$ python -q
>>> import numpy as np
>>> np.set_printoptions(precision=3, suppress=True, linewidth=100)
>>> A2 = np.array([[1, 1], [1, -1]])
>>> rng = np.random.default_rng(77465)
>>> feats = np.kron(A2, np.kron(A2, A2))[rng.permutation(8)][:3]
>>> feats
array([[ 1, -1, -1,  1, -1,  1,  1, -1],
       [ 1,  1,  1,  1, -1, -1, -1, -1],
       [ 1, -1,  1, -1,  1, -1,  1, -1]])
>>> A2 = feats / np.sqrt((feats ** 2).mean(axis=1, keepdims=True))
>>> np.linalg.matrix_rank(feats - feats.mean(axis=1, keepdims=True))
np.int64(3)
>>> A2[2]
array([ 1., -1.,  1., -1.,  1., -1.,  1., -1.])
>>> np.linalg.matrix_rank(A2) == np.linalg.matrix_rank(feats)
np.True_
>>> A2 = feats + rng.integers(-2, 3, (3, 1)) @ rng.integers(-2, 3, (1, 8))
>>> print(A2)
[[-1 -1  3 -1 -3  5  1  1]
 [ 0  1  3  0 -2  1 -1  0]
 [ 0 -1  3 -2  0  1  1  0]]
>>> A2 - feats
array([[-2,  0,  4, -2, -2,  4,  0,  2],
       [-1,  0,  2, -1, -1,  2,  0,  1],
       [-1,  0,  2, -1, -1,  2,  0,  1]])
>>> np.abs(A2 - feats).sum(axis=1)
array([16,  8,  8])
>>> round(float(np.linalg.norm(A2[2], 1)), 3), round(np.linalg.norm(A2[2], np.inf), 3)
(8.0, np.float64(3.0))
>>> np.round(np.linalg.norm(A2, 2), 3)
np.float64(8.009)
>>> print(round(np.linalg.norm(A2) ** 2 / np.linalg.norm(A2, 2) ** 2, 3))
1.247
>>> np.round(np.linalg.norm(A2[2] - A2[1]), 3)
np.float64(4.0)
>>> m1 = np.loadtxt("case19.csv", delimiter=",")
>>> m1
array([[ 6.,  4.,  6., -2., -6., -4., -2., -2.],
       [ 4.,  6.,  6., -2., -6., -4., -2., -2.],
       [ 6.,  6., 11., -3., -9., -6., -3., -3.],
       [-2., -2., -3.,  3.,  3.,  2.,  1.,  1.],
       [-6., -6., -9.,  3., 11.,  6.,  3.,  3.],
       [-4., -4., -6.,  2.,  6.,  6.,  2.,  2.],
       [-2., -2., -3.,  1.,  3.,  2.,  3.,  1.],
       [-2., -2., -3.,  1.,  3.,  2.,  1.,  3.]])
>>> vec = np.array([-3, 2, -3, 1, -2, -3, -2, 1])
>>> y = m1 @ vec
>>> coef, lr = np.zeros(8), 1 / np.linalg.norm(m1, 2) ** 2
>>> for i in range(200):
...     coef -= lr * m1.T @ (m1 @ coef - y)
...     if i % 50 == 0: print(i, round(np.linalg.norm(m1 @ coef - y), 3))
... 
0 12.76
50 10.835
100 9.2
150 7.812
>>> coef
array([-1.409,  0.992, -1.393,  0.464, -1.007, -1.472, -0.976,  0.464])
>>> np.abs(np.linalg.svd(m1)[2][-1])
array([0.937, 0.129, 0.194, 0.065, 0.194, 0.129, 0.065, 0.065])
>>> np.linalg.matrix_rank(m1, rtol=0.1)
np.int64(1)
>>> np.linalg.cond(m1) > 100
np.False_
